$ ipython --no-banner

In [1]: import numpy as np

In [2]: np.set_printoptions(suppress=True, linewidth=200)

In [3]: A = np.load("m.npy")

In [4]: A
Out[4]: 
array([[ 2, -3, -1],
       [ 1, -1, -3],
       [-2,  2,  1]])

In [5]: (A + A.T) / 2
Out[5]: 
array([[ 2. , -1. , -1.5],
       [-1. , -1. , -0.5],
       [-1.5, -0.5,  1. ]])

In [6]: np.allclose(A, A.T)
Out[6]: False

In [7]: (A - A.T) / 2
Out[7]: 
array([[ 0. , -2. ,  0.5],
       [ 2. ,  0. , -2.5],
       [-0.5,  2.5,  0. ]])

In [8]: A @ A
Out[8]: 
array([[ 3, -5,  6],
       [ 7, -8, -1],
       [-4,  6, -3]])

In [9]: np.round(np.abs(np.linalg.eigvals(A)).max(), 3)
Out[9]: np.float64(2.778)

In [10]: np.allclose(A @ A.T, A.T @ A)
Out[10]: False

In [11]: P = np.triu(np.array([[-2, -1, 0], [3, -3, 3], [4, -5, -5]]), 1) + np.eye(3)

In [12]: A2 = P @ A @ np.linalg.inv(P)

In [13]: np.round(np.poly(A2), 3)
Out[13]: array([ 1., -2.,  6.,  5.])

In [14]: np.trace(A2), np.trace(A)
Out[14]: (np.float64(2.0), np.int64(2))

In [15]: P @ A - A @ P
Out[15]: 
array([[-1.,  3., 12.],
       [-6.,  7.,  6.],
       [ 0., -2., -6.]])

In [16]: rng = np.random.default_rng(3738)

In [17]: lab = rng.permutation(3)

In [18]: A2 = A[:, lab] * rng.choice([-1, 1], 3)

In [19]: A2
Out[19]: 
array([[-2, -3,  1],
       [-1, -1,  3],
       [ 2,  2, -1]])

In [20]: U, _, Vh = np.linalg.svd(A.T @ A2)

In [21]: lab
Out[21]: array([0, 1, 2])

In [22]: q, V = np.linalg.qr(A2[:, :2])[0], np.linalg.qr(A2[:, 2:])[0]

In [23]: sv = np.linalg.svd(q.T @ V, compute_uv=False)

In [24]: np.round(np.linalg.norm(q @ q.T - V @ V.T, 2), 3)
Out[24]: np.float64(1.0)

In [25]: np.round(np.degrees(np.arccos(sv.clip(0, 1))), 3)
Out[25]: array([42.392])

In [26]: round(float(np.linalg.norm(A) ** 2 / np.linalg.norm(A, 2) ** 2), 3)
Out[26]: 1.171

In [27]: np.round(np.linalg.norm(A, axis=0), 3)
Out[27]: array([3.   , 3.742, 3.317])

In [28]: round(float(np.linalg.norm(A, 2)), 3)
Out[28]: 5.388

In [29]: m1 = np.maximum(np.array([[-2],
    ...:     [3],
    ...:     [0],
    ...:     [1],
    ...:     [-3],
    ...:     [2],
    ...:     [2],
    ...:     [-1],
    ...:     [-2],
    ...:     [-3],
    ...:     [2],
    ...:     [-1],
    ...:     [-2],
    ...:     [2],
    ...:     [0],
    ...:     [0],
    ...:     [1],
    ...:     [-2]]) @ np.array([[2, -1, 1, 0, -3]]) + np.array([-2, -2, 1, -1, 2]), 0)

In [30]: m1
Out[30]: 
array([[ 0,  0,  0,  0,  8],
       [ 4,  0,  4,  0,  0],
       [ 0,  0,  1,  0,  2],
       [ 0,  0,  2,  0,  0],
       [ 0,  1,  0,  0, 11],
       [ 2,  0,  3,  0,  0],
       [ 2,  0,  3,  0,  0],
       [ 0,  0,  0,  0,  5],
       [ 0,  0,  0,  0,  8],
       [ 0,  1,  0,  0, 11],
       [ 2,  0,  3,  0,  0],
       [ 0,  0,  0,  0,  5],
       [ 0,  0,  0,  0,  8],
       [ 2,  0,  3,  0,  0],
       [ 0,  0,  1,  0,  2],
       [ 0,  0,  1,  0,  2],
       [ 0,  0,  2,  0,  0],
       [ 0,  0,  0,  0,  8]])

In [31]: U, sv, Vh = np.linalg.svd(m1)

In [32]: np.argmax(sv[:-1] / (sv[1:] + 1e-6)) + 1
Out[32]: np.int64(4)

In [33]: A2 = U[:, :4] @ np.diag(sv[:4]) @ Vh[:4]

In [34]: np.linalg.matrix_rank(m1, rtol=0.05)
Out[34]: np.int64(3)

In [35]: np.linalg.matrix_rank(A2)
Out[35]: np.int64(4)

In [36]: U, sv, Vh = np.linalg.svd(m1)

In [37]: V = Vh[:(sv > 1e-8).sum()]

In [38]: x = m1[15] + -3 * m1[14] + rng.integers(2) * np.eye(5)[1]

In [39]: x
Out[39]: array([ 0.,  0., -2.,  0., -4.])

In [40]: np.round(np.diag(V.T @ V), 3)
Out[40]: array([1., 1., 1., 0., 1.])

In [41]: round(np.linalg.norm(x - V.T @ V @ x), 3)
Out[41]: np.float64(0.0)

In [42]: np.round(np.linalg.norm(m1, 2) / np.linalg.norm(m1), 3)
Out[42]: np.float64(0.924)

In [43]: np.argsort(-np.linalg.norm(m1, axis=0).round(6), kind="stable")[:3]
Out[43]: array([4, 2, 0])

In [44]: np.linalg.matrix_rank(m1, rtol=0.1)
Out[44]: np.int64(2)

In [45]: np.linalg.cond(m1) > 100
Out[45]: np.True_

In [46]: F = np.load("dump.npy")

In [47]: F
Out[47]: 
array([[ 6,  0, 11,  3,  0],
       [ 0,  4,  0,  3,  2],
       [ 0,  1,  0,  0,  0],
       [ 3,  0,  7,  0,  0],
       [ 0,  0,  0,  7,  0],
       [ 6,  0,  4,  0,  0],
       [ 0,  5,  0,  0,  2],
       [ 0,  9,  0,  0,  0],
       [ 0, 11,  0,  0,  7],
       [ 0,  7,  0,  0,  0],
       [ 0,  1,  0,  0,  0],
       [ 0, 13,  0,  0,  6],
       [ 6,  0,  6,  0,  0],
       [ 0,  0,  0,  4,  0],
       [12, 12,  0,  0,  9],
       [ 0,  3,  0,  0,  0],
       [ 9,  0,  7,  0,  0],
       [ 9,  0,  0,  5,  0],
       [ 6,  0,  5,  0,  0],
       [ 0,  0,  5,  0,  0],
       [ 0,  0,  5,  3,  0],
       [ 3,  5,  0,  1,  3],
       [ 0,  0,  9,  0,  0]])

In [48]: Xs = F - F.mean(axis=0)

In [49]: U, sv, Vh = np.linalg.svd(Xs, full_matrices=False)

In [50]: np.round(np.abs(Vh[-1]), 3)
Out[50]: array([0.132, 0.515, 0.109, 0.246, 0.803])

In [51]: round(float((sv ** 2).sum() ** 2 / (sv ** 4).sum()), 3)
Out[51]: 2.704

In [52]: np.abs(U[:, 0]).argmax()
Out[52]: np.int64(11)

In [53]: np.round(Vh[0] * np.sign(Vh[0, np.abs(Vh[0]).argmax()]), 3)
Out[53]: array([-0.135,  0.773, -0.48 , -0.087,  0.382])

In [54]: np.linalg.matrix_rank(Xs)
Out[54]: np.int64(5)
